$ python -q
>>> import numpy as np
>>> from numpy import linalg as LA
>>> np.set_printoptions(precision=4, suppress=True, linewidth=160, floatmode="fixed")
>>> E = np.load("w.npy")
>>> E
array([[ 1, -1, -1, -2,  2,  1,  2, -1],
       [ 2, -3, -1,  2, -2,  0,  2,  2],
       [-3, -3, -3, -2,  2, -1,  0,  1],
       [ 0,  1, -1,  0, -3,  2, -1, -1]])
>>> w1 = np.array([[2, 5, 4, 4, 0, 2],
...     [1, 0, 3, 0, 1, 0],
...     [1, 0, 4, 1, 1, 3],
...     [1, 0, 5, 5, 2, 3],
...     [1, 1, 0, 2, 1, 2],
...     [4, 1, 4, 2, 0, 3],
...     [5, 0, 4, 2, 5, 0],
...     [1, 3, 2, 5, 0, 4]])
>>> b = np.array([0, 9, 0, -7, 2, 7])
>>> hid = np.maximum(E @ w1 + b, 0)
>>> LA.matrix_rank(hid)
np.int64(3)
>>> hid
array([[13, 14,  0,  0,  8,  3],
       [12, 23, 17, 20, 10, 18],
       [ 0,  0,  0,  0,  0,  0],
       [ 0,  5,  1,  0,  0,  0]])
>>> (hid > 0).astype(int)
array([[1, 1, 0, 0, 1, 1],
       [1, 1, 1, 1, 1, 1],
       [0, 0, 0, 0, 0, 0],
       [0, 1, 1, 0, 0, 0]])
>>> (hid > 0).mean(axis=0)
array([0.5000, 0.7500, 0.5000, 0.2500, 0.5000, 0.5000])
>>> basis = np.array([[0, 1], [0, 1], [-2, 0], [-2, 0], [2, 2], [0, 0]])
>>> hid @ basis
array([[ 16,  43],
       [-54,  55],
       [  0,   0],
       [ -2,   5]])
>>> (hid @ basis).round(6).argmax(axis=1)
array([1, 1, 0, 1])
>>> x0 = np.array([2, 0, 2, 2, 2, 3, 2, 2])
>>> E @ (2 * x0)
array([ 10,  20, -26, -12])
>>> np.sign((E @ x0).round(6))
array([ 1,  1, -1, -1])
>>> np.einsum("ij,j->i", E, x0)
array([  5,  10, -13,  -6])
>>> (E * x0).sum(axis=1)
array([  5,  10, -13,  -6])
>>> E @ np.eye(8)[5]
array([ 1.0000,  0.0000, -1.0000,  2.0000])
